>>> import numpy as np
>>> from numpy import linalg as LA
>>> np.set_printoptions(precision=2, suppress=True, linewidth=120)
>>> arr = np.array([[1, 1, 1], [2, 0, 1], [2, 0, 1], [0, 2, 0], [2, 2, 0]])
>>> w1 = np.array([[2, 2, 0, 0], [1, 1, 1, 1], [1, 3, 1, 0]])
>>> coef = np.array([0, -3, -1, -2])
>>> act = np.maximum(arr @ w1 + coef, 0)
>>> (act > 0).astype(int)
array([[1, 1, 1, 0],
       [1, 1, 0, 0],
       [1, 1, 0, 0],
       [1, 0, 1, 0],
       [1, 1, 1, 0]])
>>> LA.matrix_rank(act)
np.int64(3)
>>> Z = np.array([[4, -1], [3, -3], [-2, -1], [5, -1]])
>>> w1 @ Z
array([[ 14,  -8],
       [ 10,  -6],
       [ 11, -11]])
>>> vec = np.array([0, 0, 2])
>>> target = arr @ vec
>>> LA.solve(arr.T @ arr, arr.T @ target)
array([0., 0., 2.])
>>> target
array([2, 2, 2, 0, 0])
>>> rng = np.random.default_rng(4739)
>>> target = target + 0.05 * rng.normal(size=5)
>>> target
array([ 1.98,  1.98,  2.07,  0.02, -0.12])
>>> coef, *_ = LA.lstsq(arr, target)
>>> coef
array([-0.03, -0.01,  2.07])
>>> [round(float(LA.norm(LA.solve(arr.T @ arr + lam * np.eye(3), arr.T @ target))), 2) for lam in (0, 1, 10, 100)]
[2.07, 1.16, 0.49, 0.1]
>>> coef.round()
array([-0., -0.,  2.])
>>> E = np.loadtxt("out7.csv", delimiter=",")
>>> E
array([[0., 0., 1., 1.],
       [0., 0., 1., 1.],
       [1., 1., 0., 0.],
       [1., 1., 0., 0.]])
>>> r = LA.matrix_rank(E)
>>> r
np.int64(2)
>>> null = LA.svd(E)[2][r:].T
>>> null.shape
(4, 2)
>>> np.round(E @ null, 2) + 0
array([[0., 0.],
       [0., 0.],
       [0., 0.],
       [0., 0.]])
>>> np.round(null @ null.T, 2) + 0
array([[ 0.5, -0.5,  0. ,  0. ],
       [-0.5,  0.5,  0. ,  0. ],
       [ 0. ,  0. ,  0.5, -0.5],
       [ 0. ,  0. , -0.5,  0.5]])
>>> [int(LA.matrix_rank(E[:, :j + 1])) for j in range(4)]
[1, 1, 2, 2]
>>> vals, V = LA.eigh(E)
>>> vec = np.array([2, 2, -2, 2])
>>> vec @ E @ vec
np.float64(0.0)
>>> LA.eigvalsh(E[1:, 1:])
array([-1.41,  0.  ,  1.41])
>>> (np.sign(V[:, -1].round(6)) == np.sign(V[0, -1].round(6))).astype(int)
array([1, 1, 1, 1])
>>> np.round(V * np.abs(vals) @ V.T, 2) + 0
array([[1., 1., 0., 0.],
       [1., 1., 0., 0.],
       [0., 0., 1., 1.],
       [0., 0., 1., 1.]])
>>> np.all(LA.eigvalsh(E) > 0)
np.False_
>>> np.argsort(-LA.norm(E, axis=0).round(6), kind="stable")[:3]
array([0, 1, 2])
>>> round(LA.norm(E, 2) / LA.norm(E), 2)
np.float64(0.71)
>>> LA.matrix_rank(E, rtol=0.1)
np.int64(2)
>>> out = E / LA.norm(E, axis=1, keepdims=True)
>>> gram = out @ out.T
>>> gram
array([[1., 1., 0., 0.],
       [1., 1., 0., 0.],
       [0., 0., 1., 1.],
       [0., 0., 1., 1.]])
>>> LA.norm(out, axis=1)
array([1., 1., 1., 1.])
>>> K = np.load("a.npy")
>>> K
array([[ 0.,  0.,  0., -2.],
       [ 0.,  0.,  0., -2.],
       [ 0.,  0.,  0., -2.],
       [-2., -2., -2.,  0.]])
>>> LA.norm(K, axis=1).argmax()
np.int64(3)
>>> round(LA.norm(K[0] - K[2]), 2)
np.float64(0.0)
>>> round(LA.norm(K, "nuc"), 2)
np.float64(6.93)
>>> round(float(LA.norm(K[0], 1)), 2), round(float(LA.norm(K[0], np.inf)), 2)
(2.0, 2.0)
>>> vals, V = LA.eigvalsh(K)
Traceback (most recent call last):
  File "<python-input-51>", line 1, in <module>
    vals, V = LA.eigvalsh(K)
    ^^^^^^^
ValueError: too many values to unpack (expected 2)
>>> vals, V = LA.eigh(K)
>>> LA.svd(K, compute_uv=False)
array([3.46, 3.46, 0.  , 0.  ])
>>> np.round(V.T @ V, 2) + 0
array([[1., 0., 0., 0.],
       [0., 1., 0., 0.],
       [0., 0., 1., 0.],
       [0., 0., 0., 1.]])
>>> round(vals.sum(), 2), np.trace(K)
(np.float64(-0.0), np.float64(0.0))
>>> np.round(V @ np.diag(vals) @ V.T, 2) + 0
array([[ 0.,  0.,  0., -2.],
       [ 0.,  0.,  0., -2.],
       [ 0.,  0.,  0., -2.],
       [-2., -2., -2.,  0.]])
>>> np.unique(vals.round(6) + 0, return_counts=True)[1]
array([1, 2, 1])
>>> vals.round(2) + 0
array([-3.46,  0.  ,  0.  ,  3.46])
